% ipython --no-banner

In [1]: import numpy as np

In [2]: np.set_printoptions(suppress=True, linewidth=200)

In [3]: r0 = np.array([5, 3, 5])

In [4]: F = -3 * np.eye(3) + np.outer(r0, r0)

In [5]: F
Out[5]: 
array([[22., 15., 25.],
       [15.,  6., 15.],
       [25., 15., 22.]])

In [6]: ev, V = np.linalg.eig(F)

In [7]: np.round(np.prod(ev), 2)
Out[7]: np.float64(504.0)

In [8]: np.round(np.abs(np.linalg.svd(F)[2][-1]), 2)
Out[8]: array([0.76, 0.33, 0.56])

In [9]: print(np.linalg.cond(F) > 100)
False

In [10]: round(np.linalg.norm(F, 2) / np.linalg.norm(F), 2)
Out[10]: np.float64(1.0)

In [11]: [round(float(x), 2) for x in np.linalg.svd(F, compute_uv=False)[:3]]
Out[11]: [56.0, 3.0, 3.0]

In [12]: mat = np.loadtxt("sample16.csv", delimiter=",")

In [13]: mat
Out[13]: 
array([[2., 0., 0.],
       [0., 6., 0.],
       [0., 0., 8.]])

In [14]: print([int(np.linalg.matrix_rank(np.linalg.matrix_power(mat, p))) for p in range(1, 4)])
[3, 3, 3]

In [15]: np.linalg.matrix_rank(mat - mat[0, 0] * np.eye(3))
Out[15]: np.int64(2)

In [16]: np.round(np.sort(np.linalg.eigvals(mat)), 2)
Out[16]: array([2., 6., 8.])

In [17]: mat @ mat
Out[17]: 
array([[ 4.,  0.,  0.],
       [ 0., 36.,  0.],
       [ 0.,  0., 64.]])

In [18]: ev, V = np.linalg.eigh(mat)

In [19]: V @ np.diag(ev) @ V.T
Out[19]: 
array([[2., 0., 0.],
       [0., 6., 0.],
       [0., 0., 8.]])

In [20]: np.abs(V[:, -1])
Out[20]: array([0., 0., 1.])

In [21]: print(V.T @ V)
[[1. 0. 0.]
 [0. 1. 0.]
 [0. 0. 1.]]

In [22]: np.round(np.linalg.eigvalsh(mat @ mat), 2)
Out[22]: array([ 4., 36., 64.])

In [23]: np.unique(ev.round(6) + 0, return_counts=True)[1]
Out[23]: array([1, 1, 1])
